% python3 -q
>>> import numpy as np
>>> np.set_printoptions(suppress=True, linewidth=100)
>>> feats = np.load("out10.npy")
>>> feats
array([[15, 10, 10,  4, 17, 23, 13, 15,  4, 13, 18],
       [21, 16, 12,  6, 33, 39, 25, 27, 10, 15, 28],
       [ 3,  3,  1,  1,  8,  8,  6,  6,  3,  1,  5],
       [21, 16, 12,  6, 33, 39, 25, 27, 10, 15, 28],
       [12,  2,  4,  4,  8, 14, 10,  8,  4,  6, 10],
       [ 6, 11,  7,  1, 17, 17,  9, 13,  3,  8, 13],
       [15, 10, 10,  4, 17, 23, 13, 15,  4, 13, 18],
       [21, 16, 12,  6, 33, 39, 25, 27, 10, 15, 28],
       [ 9,  9,  8,  2, 13, 16,  8, 11,  2, 10, 13],
       [ 9,  4,  3,  3, 12, 15, 11, 10,  5,  4, 10],
       [ 6, 16, 12,  0, 18, 18,  6, 14,  0, 14, 16],
       [ 9, 19, 13,  1, 26, 26, 12, 20,  3, 15, 21]])
>>> rank = np.linalg.matrix_rank(feats)
>>> rank
np.int64(3)
>>> N = np.linalg.svd(feats)[2][rank:].T
>>> np.linalg.matrix_rank(feats.T @ feats), np.linalg.matrix_rank(feats @ feats.T)
(np.int64(3), np.int64(3))
>>> print(np.allclose(feats @ N, 0))
True
>>> print([int(np.linalg.matrix_rank(feats[:, :j + 1])) for j in range(11)])
[1, 2, 3, 3, 3, 3, 3, 3, 3, 3, 3]
>>> U, sv, Vt = np.linalg.svd(feats)
>>> evecs = Vt[:(sv > 1e-8).sum()]
>>> rng = np.random.default_rng(484)
>>> vec = feats[10] + 4 * feats[6] + rng.integers(2) * np.eye(11)[7]
>>> vec
array([ 66.,  56.,  52.,  16.,  86., 110.,  58.,  75.,  16.,  66.,  88.])
>>> print(np.allclose(evecs.T @ evecs @ vec, vec))
False
>>> round(float(np.linalg.norm(vec - evecs.T @ evecs @ vec)), 1)
0.9
>>> B = np.array([[2, 0, -9, 1],
...     [-1, 7, -1, 4],
...     [2, 1, -1, 1],
...     [-1, 9, -7, -9],
...     [-8, -1, -9, 5],
...     [8, 7, -8, -4],
...     [2, 3, -3, -1],
...     [7, -8, -5, -3],
...     [-5, 5, -5, -5]])
>>> basis = np.array([[2, 3, 0, 1, 1, 4, 3, 0, 5, 1, 3, 1],
...     [5, 0, 4, 4, 4, 0, 3, 2, 1, 2, 0, 4],
...     [0, 1, 4, 0, 2, 4, 2, 1, 5, 2, 3, 5],
...     [0, 1, 4, 5, 5, 2, 3, 5, 5, 1, 0, 5]])
>>> W0 = B @ basis + 0.3 * rng.normal(size=(9, 12))
>>> W0.round(1) + 0
array([[  4.2,  -2. , -32.3,   6.5, -10.9, -26.3,  -9.2,  -4.1, -30.1, -15. , -20.9, -38.2],
       [ 33.4,   0.2,  39.6,  46.6,  44.9,   0. ,  28.3,  32.9,  16.8,  14.9,  -5.8,  42.1],
       [  8.9,   6. ,   3.7,  11.2,   8.5,   6.6,  10.1,   6. ,  11.4,   3. ,   3.5,   5.8],
       [ 42.9, -18.8, -28.4, -10. , -23.3, -49.5, -17. , -33.8, -75.6,  -5.9, -23.2, -45.1],
       [-21.2, -27.6, -20.3,  13.4,  -5.1, -57.8, -30. ,  13.6, -60.9, -22.3, -50.6, -31.8],
       [ 51.1,  12.7, -20.5,  15.8,   0.8,  -8.3,  17. , -14.1, -13.5,   1.5,   0.7, -23.9],
       [ 19.6,   2.1,  -4.5,   8.9,   2.7,  -6.2,   5.5,  -1.9,  -7. ,   0.6,  -2.8,  -6.5],
       [-26.1,  13.2, -64.2, -40.4, -50.3,   2. , -21.8, -35.7, -12.9, -21.5,   6.1, -64.7],
       [ 15.4, -24.8, -19.8, -10.2, -20. , -50.1, -24.5, -19.7, -70.2, -10.1, -30.1, -35.4]])
>>> [round(float(x), 1) for x in np.linalg.svd(W0, compute_uv=False)[:3]]
[228.5, 133.5, 88.4]
>>> np.linalg.cond(W0) > 100
np.True_
>>> print(np.linalg.matrix_rank(W0, rtol=0.1))
4
>>> np.argsort(-np.linalg.norm(W0, axis=0).round(6), kind="stable")[:3]
array([ 8, 11,  5])
